>>> import numpy as np
>>> np.set_printoptions(precision=2, suppress=True, linewidth=200)
>>> def tidy(a):
...     return np.round(a, 2) + 0
... 
>>> F = np.load("w.npy")
>>> F
array([[0, 2, 4],
       [2, 0, 5],
       [4, 5, 0]])
>>> w, V = np.linalg.eigh(F)
>>> x = np.array([1, 0, 0])
>>> tidy(V * np.maximum(w, 0) @ V.T)
array([[1.88, 2.13, 2.44],
       [2.13, 2.43, 2.77],
       [2.44, 2.77, 3.16]])
>>> x @ F @ x
np.int64(0)
>>> (np.sign(V[:, -1].round(6)) == np.sign(V[0, -1].round(6))).astype(int)
array([1, 1, 1])
>>> x @ F @ x / (x @ x), tidy(w[0]), tidy(w[-1])
(np.float64(0.0), np.float64(-5.52), np.float64(7.46))
>>> A = np.load("arr.npy")
>>> A
array([[ 0, -1,  0,  1, -1, -2],
       [ 0,  0,  1, -3, -3,  2],
       [ 0,  0,  0,  2,  1, -3],
       [ 0,  0,  0,  0,  1, -1],
       [ 0,  0,  0,  0,  0, -1],
       [ 0,  0,  0,  0,  0,  0]])
>>> np.linalg.cond(A) > 100
np.True_
>>> np.argsort(-np.linalg.norm(A, axis=0).round(6), kind="stable")[:3]
array([5, 3, 4])
>>> np.linalg.matrix_rank(A, rtol=0.1)
np.int64(3)
>>> [round(float(x), 2) for x in np.linalg.svd(A, compute_uv=False)[:3]]
[6.14, 2.77, 1.16]
>>> feats = np.loadtxt("out3.csv", delimiter=",")
>>> feats
array([[  4.,   1.,   6.,   5.,  -1.,  -3.,  -9.],
       [  3.,   5.,   8.,  25.,   1.,  -2.,  -1.],
       [ -6.,  -8.,  -6., -40.,  -5.,   4.,  -5.],
       [ -5.,   2.,  -4.,  10.,  -8.,   7.,   3.]])
>>> def softmax(z):
...     e = np.exp(z - z.max(axis=-1, keepdims=True))
...     return e / e.sum(axis=-1, keepdims=True)
... 
>>> tidy(softmax(feats[1] + -2))
array([0., 0., 0., 1., 0., 0., 0.])
>>> S = feats @ feats.T / np.sqrt(7)
>>> tidy(softmax(S + np.triu(np.full(S.shape, -np.inf), 1)))
array([[1., 0., 0., 0.],
       [0., 1., 0., 0.],
       [0., 0., 1., 0.],
       [0., 0., 0., 1.]])
>>> tidy(softmax(S))
array([[0., 1., 0., 0.],
       [0., 1., 0., 0.],
       [0., 0., 1., 0.],
       [0., 0., 0., 1.]])
>>> W0 = np.loadtxt("m.csv", delimiter=",")
>>> W0
array([[  8.,   9.,   3.,  -6.,   0.],
       [  7.,   9.,   1.,  -2.,   0.],
       [  8.,   5.,   6., -12.,   8.],
       [  3.,   6.,   9., -18.,   6.],
       [  4.,   1.,   7., -14.,   6.]])
>>> A @ A
array([[ 0,  0, -1,  3,  4, -2],
       [ 0,  0,  0,  2, -2,  3],
       [ 0,  0,  0,  0,  2, -3],
       [ 0,  0,  0,  0,  0, -1],
       [ 0,  0,  0,  0,  0,  0],
       [ 0,  0,  0,  0,  0,  0]])
>>> np.prod(np.diag(A)), tidy(np.linalg.det(A))
(np.int64(0), np.float64(0.0))
>>> np.abs(np.diag(np.linalg.qr(W0)[1])) > 1e-9
array([ True,  True,  True, False,  True])
>>> tidy(W0 @ np.linalg.pinv(W0) @ W0)
array([[  8.,   9.,   3.,  -6.,   0.],
       [  7.,   9.,   1.,  -2.,   0.],
       [  8.,   5.,   6., -12.,   8.],
       [  3.,   6.,   9., -18.,   6.],
       [  4.,   1.,   7., -14.,   6.]])
>>> tidy(np.trace(np.linalg.pinv(W0) @ W0))
np.float64(4.0)
>>> np.linalg.lstsq(W0[:-1].T, W0[-1])[2]
np.int32(4)
>>> rng = np.random.default_rng(26)
>>> z = rng.permutation(5)
>>> z
array([0, 3, 2, 1, 4])
>>> Y = W0[z][:, z]
>>> tidy(np.linalg.det(Y)), tidy(np.linalg.det(W0[z]))
(np.float64(0.0), np.float64(0.0))
>>> np.allclose(Y, W0)
False
>>> np.diag(Y)
array([  8., -18.,   6.,   9.,   6.])
